% ipython --no-banner

In [1]: import numpy as np

In [2]: import numpy.linalg as la

In [3]: np.set_printoptions(precision=2, suppress=True, linewidth=100)

In [4]: rnd = lambda a: np.round(a, 2) + 0

In [5]: feats = np.load("test18.npy")

In [6]: print(feats)
[[ 2.85 -3.93 -0.15  3.11  4.15  5.   -2.07 -3.07 -5.27  4.62  4.81 -2.93 -1.04 -4.92 -1.04]
 [ 4.7  -6.18 -0.95  2.39  2.3   5.    0.18 -0.82 -5.34  5.27  5.14 -5.18  0.09 -4.52  0.09]
 [-2.15  0.65 -1.    5.82  9.15  5.   -6.65 -7.65 -8.82 -1.64  1.68  1.65 -3.33 -4.5  -3.33]
 [-0.8   1.97  4.35  3.81  7.8   5.   -7.97 -8.97 -1.46  7.73  6.36  2.97 -3.99 -7.18 -3.99]
 [ 2.08 -2.71  0.74  3.28  4.92  5.   -3.29 -4.29 -4.53  5.19  5.09 -1.71 -1.65 -5.37 -1.65]
 [ 4.7  -6.23 -1.05  2.41  2.3   5.    0.23 -0.77 -5.46  5.12  5.06 -5.23  0.12 -4.47  0.12]
 [ 4.34 -3.47  3.74  1.4   2.66  5.   -2.53 -3.53  0.34 11.95  8.47 -2.47 -1.27 -6.87 -1.27]
 [ 0.85 -0.18  3.34  3.24  6.15  5.   -5.82 -6.82 -1.9   7.86  6.43  0.82 -2.91 -6.67 -2.91]
 [-0.2   1.12  3.84  3.64  7.2   5.   -7.12 -8.12 -1.8   7.56  6.28  2.12 -3.56 -6.92 -3.56]
 [ 5.16 -6.65 -0.98  2.17  1.84  5.    0.65 -0.35 -5.14  5.69  5.35 -5.65  0.32 -4.51  0.32]
 [ 2.61 -2.77  1.68  2.78  4.39  5.   -3.23 -4.23 -3.1   7.13  6.06 -1.77 -1.62 -5.84 -1.62]
 [ 4.32 -4.5   1.64  1.93  2.68  5.   -1.5  -2.5  -2.29  8.78  6.89 -3.5  -0.75 -5.82 -0.75]
 [ 2.48 -2.1   2.75  2.57  4.52  5.   -3.9  -4.9  -1.83  8.6   6.8  -1.1  -1.95 -6.37 -1.95]
 [ 2.51 -4.41 -1.79  3.69  4.49  5.   -1.59 -2.59 -7.48  1.83  3.41 -3.41 -0.8  -4.11 -0.8 ]
 [ 4.39 -6.77 -2.76  3.    2.61  5.    0.77 -0.23 -7.76  2.25  3.62 -5.77  0.38 -3.62  0.38]
 [ 2.95 -3.55  0.79  2.83  4.05  5.   -2.45 -3.45 -4.04  6.13  5.56 -2.55 -1.22 -5.39 -1.22]
 [ 2.28 -4.29 -2.02  3.87  4.72  5.   -1.71 -2.71 -7.89  1.25  3.12 -3.29 -0.86 -3.99 -0.86]
 [ 1.22 -2.63 -0.81  4.09  5.78  5.   -3.37 -4.37 -6.9   2.    3.5  -1.63 -1.69 -4.59 -1.69]
 [ 4.9  -6.7  -1.6   2.45  2.1   5.    0.7  -0.3  -6.06  4.49  4.75 -5.7   0.35 -4.2   0.35]
 [ 3.7  -4.05  1.3   2.32  3.3   5.   -1.95 -2.95 -3.02  7.66  6.33 -3.05 -0.97 -5.65 -0.97]
 [ 3.26 -4.1   0.33  2.78  3.74  5.   -1.9  -2.9  -4.45  5.76  5.38 -3.1  -0.95 -5.17 -0.95]
 [ 5.57 -6.57  0.01  1.71  1.43  5.    0.57 -0.43 -3.71  7.58  6.29 -5.57  0.29 -5.    0.29]
 [ 4.45 -5.54 -0.18  2.32  2.55  5.   -0.46 -1.46 -4.5   6.18  5.59 -4.54 -0.23 -4.91 -0.23]
 [ 4.11 -5.89 -1.55  2.83  2.89  5.   -0.11 -1.11 -6.38  3.78  4.39 -4.89 -0.06 -4.22 -0.06]
 [-2.11  2.91  3.61  4.65  9.11  5.   -8.91 -9.91 -3.04  5.3   5.15  3.91 -4.46 -6.8  -4.46]
 [ 6.15 -7.12  0.06  1.41  0.85  5.    1.12  0.12 -3.35  8.24  6.62 -6.12  0.56 -5.03  0.56]
 [ 2.45 -3.21  0.48  3.15  4.55  5.   -2.79 -3.79 -4.68  5.17  5.08 -2.21 -1.39 -5.24 -1.39]
 [ 7.16 -9.53 -2.74  1.6  -0.16  5.    3.53  2.53 -6.34  5.06  5.03 -8.53  1.77 -3.63  1.77]
 [ 2.77 -3.44  0.66  2.95  4.23  5.   -2.56 -3.56 -4.29  5.77  5.38 -2.44 -1.28 -5.33 -1.28]
 [ 2.58 -3.82 -0.48  3.33  4.42  5.   -2.18 -3.18 -5.81  3.86  4.43 -2.82 -1.09 -4.76 -1.09]
 [ 2.8  -3.14  1.31  2.77  4.2   5.   -2.86 -3.86 -3.46  6.76  5.88 -2.14 -1.43 -5.66 -1.43]
 [ 3.64 -3.77  1.75  2.24  3.36  5.   -2.23 -3.23 -2.49  8.27  6.64 -2.77 -1.12 -5.88 -1.12]
 [ 5.24 -6.56 -0.63  2.04  1.76  5.    0.56 -0.44 -4.67  6.29  5.65 -5.56  0.28 -4.68  0.28]
 [ 4.94 -6.59 -1.3   2.35  2.06  5.    0.59 -0.41 -5.65  5.    5.   -5.59  0.29 -4.35  0.29]
 [ 3.28 -5.48 -2.4   3.46  3.72  5.   -0.52 -1.52 -7.87  1.67  3.34 -4.48 -0.26 -3.8  -0.26]
 [ 0.79 -2.31 -1.04  4.36  6.21  5.   -3.69 -4.69 -7.4   1.24  3.12 -1.31 -1.84 -4.48 -1.84]
 [ 1.55 -0.33  4.43  2.62  5.45  5.   -5.67 -6.67 -0.19 10.19  7.59  0.67 -2.83 -7.21 -2.83]
 [ 3.23 -5.4  -2.34  3.47  3.77  5.   -0.6  -1.6  -7.81  1.71  3.36 -4.4  -0.3  -3.83 -0.3 ]
 [ 4.15 -5.36 -0.41  2.53  2.85  5.   -0.64 -1.64 -4.93  5.54  5.27 -4.36 -0.32 -4.8  -0.32]
 [ 1.51 -3.81 -2.6   4.39  5.49  5.   -2.19 -3.19 -8.99 -0.38  2.31 -2.81 -1.1  -3.7  -1.1 ]
 [-0.42  1.15  3.46  3.84  7.42  5.   -7.15 -8.15 -2.38  6.77  5.89  2.15 -3.57 -6.73 -3.57]]

In [7]: # rank 10

In [8]: Uu, sigma, VT = la.svd(feats)

In [9]: np.argmax(sigma[:-1] / (sigma[1:] + 1e-6)) + 1
Out[9]: np.int64(10)

In [10]: rnd(sigma)
Out[10]: 
array([91.41, 42.92, 26.34,  0.03,  0.02,  0.02,  0.02,  0.02,  0.01,  0.01,  0.  ,  0.  ,  0.  ,
        0.  ,  0.  ])

In [11]: A2 = Uu[:, :10] @ np.diag(sigma[:10]) @ VT[:10]

In [12]: rnd(la.norm(feats - A2, 2)), rnd(sigma[10])
Out[12]: (np.float64(0.0), np.float64(0.0))

In [13]: la.matrix_rank(A2)
Out[13]: np.int64(10)

In [14]: print(rnd(la.norm(feats - A2) / la.norm(feats)))
0.0

In [15]: la.matrix_rank(feats, rtol=0.05)
Out[15]: np.int64(3)
